% ipython --no-banner

In [1]: import numpy as np

In [2]: np.set_printoptions(precision=1, suppress=True, linewidth=120, sign=" ")

In [3]: rnd = lambda a: np.round(a, 1) + 0

In [4]: F = np.loadtxt("block2.csv", delimiter=",")

In [5]: F
Out[5]: 
array([[  4.,   4.,   4.,   4.,   4.,   4.,   4.,   4.,   4.,   4.,   4.,   4.,   4.,   4.],
       [  4.,   8.,   8.,   8.,   8.,   8.,   8.,   8.,   8.,   8.,   8.,   8.,   8.,   8.],
       [  4.,   8.,  12.,  12.,  12.,  12.,  12.,  12.,  12.,  12.,  12.,  12.,  12.,  12.],
       [  4.,   8.,  12.,  16.,  16.,  16.,  16.,  16.,  16.,  16.,  16.,  16.,  16.,  16.],
       [  4.,   8.,  12.,  16.,  20.,  20.,  20.,  20.,  20.,  20.,  20.,  20.,  20.,  20.],
       [  4.,   8.,  12.,  16.,  20.,  24.,  24.,  24.,  24.,  24.,  24.,  24.,  24.,  24.],
       [  4.,   8.,  12.,  16.,  20.,  24.,  28.,  28.,  28.,  28.,  28.,  28.,  28.,  28.],
       [  4.,   8.,  12.,  16.,  20.,  24.,  28.,  32.,  32.,  32.,  32.,  32.,  32.,  32.],
       [  4.,   8.,  12.,  16.,  20.,  24.,  28.,  32.,  36.,  36.,  36.,  36.,  36.,  36.],
       [  4.,   8.,  12.,  16.,  20.,  24.,  28.,  32.,  36.,  40.,  40.,  40.,  40.,  40.],
       [  4.,   8.,  12.,  16.,  20.,  24.,  28.,  32.,  36.,  40.,  44.,  44.,  44.,  44.],
       [  4.,   8.,  12.,  16.,  20.,  24.,  28.,  32.,  36.,  40.,  44.,  48.,  48.,  48.],
       [  4.,   8.,  12.,  16.,  20.,  24.,  28.,  32.,  36.,  40.,  44.,  48.,  52.,  52.],
       [  4.,   8.,  12.,  16.,  20.,  24.,  28.,  32.,  36.,  40.,  44.,  48.,  52.,  56.]])

In [6]: # symmetric

In [7]: vals, V = np.linalg.eigh(F)

In [8]: x = np.array([0, 1, -2, -1, 0, 0, 0, 2, -1, 1, 1, -2, 2, 1])

In [9]: np.abs(F).sum(axis=1).max(), rnd(np.abs(vals).max())
Out[9]: (np.float64(420.0), np.float64(341.2))

In [10]: rnd(np.linalg.eigvalsh(F[1:, 1:]))
Out[10]: array([   1. ,    1.1,    1.1,    1.3,    1.5,    1.8,    2.2,    3. ,    4.3,    7. ,   13.6,   37.7,  340.6])
